$ python3 -q
>>> import numpy as np
>>> np.set_printoptions(suppress=True, linewidth=140)
>>> tidy = lambda a: np.round(a, 4) + 0
>>> J = np.diag(np.array([0, -1, 0, 2, -3, -3, 0, -1, -3, 3, -1, 2, 1]))
>>> J
array([[ 0,  0,  0,  0,  0,  0,  0,  0,  0,  0,  0,  0,  0],
       [ 0, -1,  0,  0,  0,  0,  0,  0,  0,  0,  0,  0,  0],
       [ 0,  0,  0,  0,  0,  0,  0,  0,  0,  0,  0,  0,  0],
       [ 0,  0,  0,  2,  0,  0,  0,  0,  0,  0,  0,  0,  0],
       [ 0,  0,  0,  0, -3,  0,  0,  0,  0,  0,  0,  0,  0],
       [ 0,  0,  0,  0,  0, -3,  0,  0,  0,  0,  0,  0,  0],
       [ 0,  0,  0,  0,  0,  0,  0,  0,  0,  0,  0,  0,  0],
       [ 0,  0,  0,  0,  0,  0,  0, -1,  0,  0,  0,  0,  0],
       [ 0,  0,  0,  0,  0,  0,  0,  0, -3,  0,  0,  0,  0],
       [ 0,  0,  0,  0,  0,  0,  0,  0,  0,  3,  0,  0,  0],
       [ 0,  0,  0,  0,  0,  0,  0,  0,  0,  0, -1,  0,  0],
       [ 0,  0,  0,  0,  0,  0,  0,  0,  0,  0,  0,  2,  0],
       [ 0,  0,  0,  0,  0,  0,  0,  0,  0,  0,  0,  0,  1]])
>>> left, sigma, VT = np.linalg.svd(J)
>>> V = VT[:(sigma > 1e-8).sum()]
>>> rng = np.random.default_rng(20245)
>>> x0 = J[7] + 3 * J[6] + rng.integers(2) * np.eye(13)[6]
>>> x0
array([ 0.,  0.,  0.,  0.,  0.,  0.,  1., -1.,  0.,  0.,  0.,  0.,  0.])
>>> np.linalg.matrix_rank(np.vstack([J, x0]))
np.int64(11)
>>> vals, V = np.linalg.eigh(J)
>>> x0 = np.array([2, -7, 0, 2, -3, 5, -1, -7, 6, 6, 2, 2, -4])
>>> (np.sign(V[:, -1].round(6)) == np.sign(V[0, -1].round(6))).astype(int)
array([1, 1, 1, 1, 1, 1, 1, 1, 1, 0, 1, 1, 1])
>>> np.abs(J).sum(axis=1).max(), np.abs(vals).max()
(np.int64(3), np.float64(3.0))
>>> x0 @ J @ x0
np.int64(-172)
>>> tidy(np.linalg.eigvalsh(J[1:, 1:]))
array([-3., -3., -3., -1., -1., -1.,  0.,  0.,  1.,  2.,  2.,  3.])
>>> tidy(x0 @ J @ x0 / (x0 @ x0)), vals[0], vals[-1]
(np.float64(-0.7257), np.float64(-3.0), np.float64(3.0))
